% ipython --no-banner

In [1]: import numpy as np

In [2]: np.set_printoptions(precision=2, suppress=True, linewidth=100, sign=" ")

In [3]: def rnd(a):
   ...:     return np.round(a, 2) + 0
   ...: 

In [4]: feats = np.load("case2.npy")

In [5]: feats
Out[5]: 
array([[ 0,  1,  1],
       [-1,  3, -2],
       [-1,  3, -2],
       [-1,  3,  2]])

In [6]: # row 2 repeats row 1

In [7]: C2 = feats.T @ feats

In [8]: rnd(np.linalg.eigvalsh(C2)[::-1])
Out[8]: array([ 32.39,  11.52,   0.09])

In [9]: rnd(np.linalg.svd(feats, compute_uv=False) ** 2)
Out[9]: array([ 32.39,  11.52,   0.09])

In [10]: M2 = feats / np.linalg.norm(feats, axis=1, keepdims=True)

In [11]: C2 = M2 @ M2.T

In [12]: rnd(C2)
Out[12]: 
array([[ 1.  ,  0.19,  0.19,  0.94],
       [ 0.19,  1.  ,  1.  ,  0.43],
       [ 0.19,  1.  ,  1.  ,  0.43],
       [ 0.94,  0.43,  0.43,  1.  ]])

In [13]: rnd(C2[2])
Out[13]: array([ 0.19,  1.  ,  1.  ,  0.43])

In [14]: (C2 - 2 * np.eye(4)).round(6).argmax(axis=1)
Out[14]: array([ 3,  2,  1,  0])

In [15]: rnd(np.linalg.norm(M2, axis=1))
Out[15]: array([ 1.,  1.,  1.,  1.])

In [16]: proj = feats @ np.linalg.solve(feats.T @ feats, feats.T)

In [17]: rnd(np.linalg.eigvalsh(proj))
Out[17]: array([ 0.,  1.,  1.,  1.])

In [18]: rnd(np.diag(proj))
Out[18]: array([ 1. ,  0.5,  0.5,  1. ])

In [19]: m1 = np.load("test12.npy")

In [20]: m1
Out[20]: 
array([[ 0,  0,  0],
       [ 0,  2,  1],
       [-1,  2, -1],
       [-1,  2, -1],
       [ 0,  0,  0],
       [ 0,  0,  0],
       [ 1, -2, -1],
       [ 0,  0,  0],
       [ 0,  0,  0],
       [ 1, -2, -1],
       [ 1,  0,  0],
       [ 1, -2, -1],
       [ 0,  0,  0],
       [ 0,  2,  1],
       [-1,  4,  0],
       [ 0,  2,  1],
       [ 0,  2,  1],
       [ 0,  0,  0]])

In [21]: # row 3 repeats row 2

In [22]: x = np.array([7, 6, 7])

In [23]: y = m1 @ x

In [24]: rnd(np.linalg.lstsq(m1, y)[0])
Out[24]: array([ 7.,  6.,  7.])

In [25]: rng = np.random.default_rng(97)

In [26]: y = y + 0.02 * rng.normal(size=18)

In [27]: print(rnd(y))
[ -0.01  19.02  -2.01  -2.02  -0.03  -0.02 -12.01  -0.03   0.02 -12.03   7.02 -12.01  -0.01  18.97
  17.01  19.01  19.     0.  ]

In [28]: b, *_ = np.linalg.lstsq(m1, y)

In [29]: [round(float(np.linalg.norm(np.linalg.solve(m1.T @ m1 + lam * np.eye(3), m1.T @ y))), 2) for lam in (0, 1, 10, 100)]
Out[29]: [11.58, 10.03, 5.92, 2.01]

In [30]: rnd(np.linalg.norm(y - m1 @ b))
Out[30]: np.float64(0.07)

In [31]: print(b.round())
[ 7.  6.  7.]

In [32]: J = np.load("a.npy")

In [33]: print(rnd(J))
[[ 0.04 -0.12  0.15]
 [-0.12  0.35 -0.46]
 [ 0.15 -0.46  0.62]]

In [34]: # applying it twice changes nothing

In [35]: x = np.array([-1, 2, -1])

In [36]: a = np.maximum(J @ x, 0)

In [37]: np.flatnonzero(a > 1e-9)
Out[37]: array([ 1])

In [38]: rnd(J * (a > 1e-9)[:, None])
Out[38]: 
array([[ 0.  ,  0.  ,  0.  ],
       [-0.12,  0.35, -0.46],
       [ 0.  ,  0.  ,  0.  ]])

In [39]: rnd(np.maximum(J @ x, 0) - np.maximum(-J @ x, 0))
Out[39]: array([-0.42,  1.27, -1.69])

In [40]: rnd(np.maximum(J @ (3 * x), 0))
Out[40]: array([ 0.  ,  3.81,  0.  ])

In [41]: rnd(np.tanh(J @ x))
Out[41]: array([-0.4 ,  0.85, -0.93])

In [42]: rnd(J.T @ a)
Out[42]: array([-0.15,  0.44, -0.59])

In [43]: rank = np.linalg.matrix_rank(J)

In [44]: rank
Out[44]: np.int64(1)

In [45]: ns = np.linalg.svd(J)[2][rank:].T

In [46]: print([int(np.linalg.matrix_rank(np.delete(J, i, axis=0))) for i in range(3)])
[1, 1, 1]

In [47]: print(np.linalg.matrix_rank(J.T @ J), np.linalg.matrix_rank(J @ J.T))
1 1

In [48]: ns.shape
Out[48]: (3, 2)

In [49]: rnd(ns @ ns.T)
Out[49]: 
array([[ 0.96,  0.12, -0.15],
       [ 0.12,  0.65,  0.46],
       [-0.15,  0.46,  0.38]])

In [50]: [int(np.linalg.matrix_rank(J[:i])) for i in range(1, len(J) + 1)]
Out[50]: [1, 1, 1]

In [51]: [int(np.linalg.matrix_rank(J[:, :j + 1])) for j in range(3)]
Out[51]: [1, 1, 1]

In [52]: print(np.allclose(J @ ns, 0))
True

In [53]: w, V = np.linalg.eigh(J)

In [54]: np.abs(V[:, -1]).round(6).argmax()
Out[54]: np.int64(2)

In [55]: rnd(w.sum()), np.trace(J)
Out[55]: (np.float64(1.0), np.float64(1.0))

In [56]: print(rnd(V.T @ J @ V))
[[ 0.  0.  0.]
 [ 0.  0.  0.]
 [ 0.  0.  1.]]

In [57]: print(rnd(V @ np.diag(w) @ V.T))
[[ 0.04 -0.12  0.15]
 [-0.12  0.35 -0.46]
 [ 0.15 -0.46  0.62]]

In [58]: rnd(V.T @ V)
Out[58]: 
array([[ 1.,  0.,  0.],
       [ 0.,  1.,  0.],
       [ 0.,  0.,  1.]])

In [59]: rnd(np.abs(V[:, -1]))
Out[59]: array([ 0.2 ,  0.59,  0.78])

In [60]: E = np.diag(np.array([0, 1, 0, 1]))

In [61]: E
Out[61]: 
array([[ 0,  0,  0,  0],
       [ 0,  1,  0,  0],
       [ 0,  0,  0,  0],
       [ 0,  0,  0,  1]])

In [62]: print(np.argsort(-np.linalg.norm(E, axis=0).round(6), kind="stable")[:3])
[ 1  3  0]

In [63]: rnd(np.linalg.norm(E, 2) / np.linalg.norm(E))
Out[63]: np.float64(0.71)

In [64]: [round(float(x), 2) for x in np.linalg.svd(E, compute_uv=False)[:3]]
Out[64]: [1.0, 1.0, 0.0]

In [65]: M2 = np.array([[2], [0]])

In [66]: cent = np.array([[1, 1, -1, 0]])

In [67]: mat = M2 @ cent

In [68]: print(mat)
[[ 2  2 -2  0]
 [ 0  0  0  0]]

In [69]: print(np.allclose(mat[:-1].T @ np.linalg.lstsq(mat[:-1].T, mat[-1])[0], mat[-1]))
True

In [70]: np.unique(mat.round(6), axis=0).shape
Out[70]: (2, 4)

In [71]: rnd(mat @ np.linalg.pinv(mat) @ mat)
Out[71]: 
array([[ 2.,  2., -2.,  0.],
       [ 0.,  0.,  0.,  0.]])

In [72]: np.linalg.lstsq(mat[:-1].T, mat[-1])[2]
Out[72]: np.int32(1)

In [73]: print(np.abs(np.diag(np.linalg.qr(mat)[1])) > 1e-9)
[ True False]

In [74]: rnd(np.trace(np.linalg.pinv(mat) @ mat))
Out[74]: np.float64(1.0)

In [75]: f = np.array([6, 9])

In [76]: np.correlate(mat[1], mat[0], "full")
Out[76]: array([ 0,  0,  0,  0,  0,  0,  0])

In [77]: np.polyval(f, mat[1])
Out[77]: array([ 9,  9,  9,  9])

In [78]: np.array([np.convolve(row, f, "same") for row in mat])
Out[78]: 
array([[ 12,  30,   6, -18],
       [  0,   0,   0,   0]])

In [79]: print(np.convolve(mat[1], f))
[ 0  0  0  0  0]

In [80]: cent = 5 * np.array([[-0.3, 1.4, 0.7], [1.2, 1.4, -0.4], [-0.5, -0.1, -0.3]])

In [81]: idx = rng.integers(0, 3, 19)

In [82]: data = cent[idx] + rng.normal(size=(19, 3))

In [83]: rnd(data)
Out[83]: 
array([[-3.3 ,  6.12,  3.65],
       [ 4.24,  8.35, -0.97],
       [-3.45, -0.83, -1.86],
       [ 5.41,  5.68, -0.18],
       [-2.11, -1.82, -2.73],
       [ 0.04,  5.97,  2.19],
       [-2.97,  8.82,  2.03],
       [ 6.03,  7.55, -3.34],
       [-2.64, -1.69, -2.56],
       [-1.77,  9.2 ,  3.47],
       [-1.13,  6.68,  2.79],
       [ 0.48,  5.84,  2.86],
       [-0.62,  5.93,  4.32],
       [-0.33,  8.4 ,  3.55],
       [ 5.52,  7.36, -2.38],
       [-1.65,  0.03, -2.77],
       [-1.43,  0.12, -2.83],
       [-5.93,  0.61, -1.7 ],
       [-1.9 ,  6.56,  1.17]])

In [84]: rnd(np.linalg.norm(data))
Out[84]: np.float64(32.03)

In [85]: np.unravel_index(np.abs(data).argmax(), data.shape)
Out[85]: (np.int64(9), np.int64(1))

In [86]: np.count_nonzero(data)
Out[86]: np.int64(57)
